In [1]: import numpy as np

In [2]: from numpy import linalg as LA

In [3]: np.set_printoptions(precision=2, suppress=True, linewidth=140)

In [4]: A2 = np.array([[0], [-3], [3], [-3], [-3], [-3], [2], [0]])

In [5]: C = np.array([[-4, -2, -3, 1]])

In [6]: M = A2 @ C

In [7]: M
Out[7]: 
array([[  0,   0,   0,   0],
       [ 12,   6,   9,  -3],
       [-12,  -6,  -9,   3],
       [ 12,   6,   9,  -3],
       [ 12,   6,   9,  -3],
       [ 12,   6,   9,  -3],
       [ -8,  -4,  -6,   2],
       [  0,   0,   0,   0]])

In [8]: Uu, sig, vt = LA.svd(M)

In [9]: np.argmax(sig[:-1] / (sig[1:] + 1e-6)) + 1
Out[9]: np.int64(1)

In [10]: A2 = Uu[:, :1] @ np.diag(sig[:1]) @ vt[:1]

In [11]: LA.matrix_rank(M, rtol=0.05)
Out[11]: np.int64(1)

In [12]: np.round(LA.norm(M - A2, 2), 2), np.round(sig[1], 2)
Out[12]: (np.float64(0.0), np.float64(0.0))

In [13]: A2.round(2) + 0
Out[13]: 
array([[  0.,   0.,   0.,   0.],
       [ 12.,   6.,   9.,  -3.],
       [-12.,  -6.,  -9.,   3.],
       [ 12.,   6.,   9.,  -3.],
       [ 12.,   6.,   9.,  -3.],
       [ 12.,   6.,   9.,  -3.],
       [ -8.,  -4.,  -6.,   2.],
       [  0.,   0.,   0.,   0.]])

In [14]: np.round(LA.norm(M, 2) / LA.norm(M), 2)
Out[14]: np.float64(1.0)

In [15]: np.allclose(M[:-1].T @ LA.lstsq(M[:-1].T, M[-1])[0], M[-1])
Out[15]: True

In [16]: round(np.trace(LA.pinv(M) @ M), 2)
Out[16]: np.float64(1.0)

In [17]: np.unique(M.round(6), axis=0).shape
Out[17]: (4, 4)

In [18]: LA.lstsq(M[:-1].T, M[-1])[2]
Out[18]: np.int32(1)

In [19]: M @ LA.pinv(M) @ M
Out[19]: 
array([[  0.,   0.,   0.,   0.],
       [ 12.,   6.,   9.,  -3.],
       [-12.,  -6.,  -9.,   3.],
       [ 12.,   6.,   9.,  -3.],
       [ 12.,   6.,   9.,  -3.],
       [ 12.,   6.,   9.,  -3.],
       [ -8.,  -4.,  -6.,   2.],
       [  0.,   0.,   0.,   0.]])
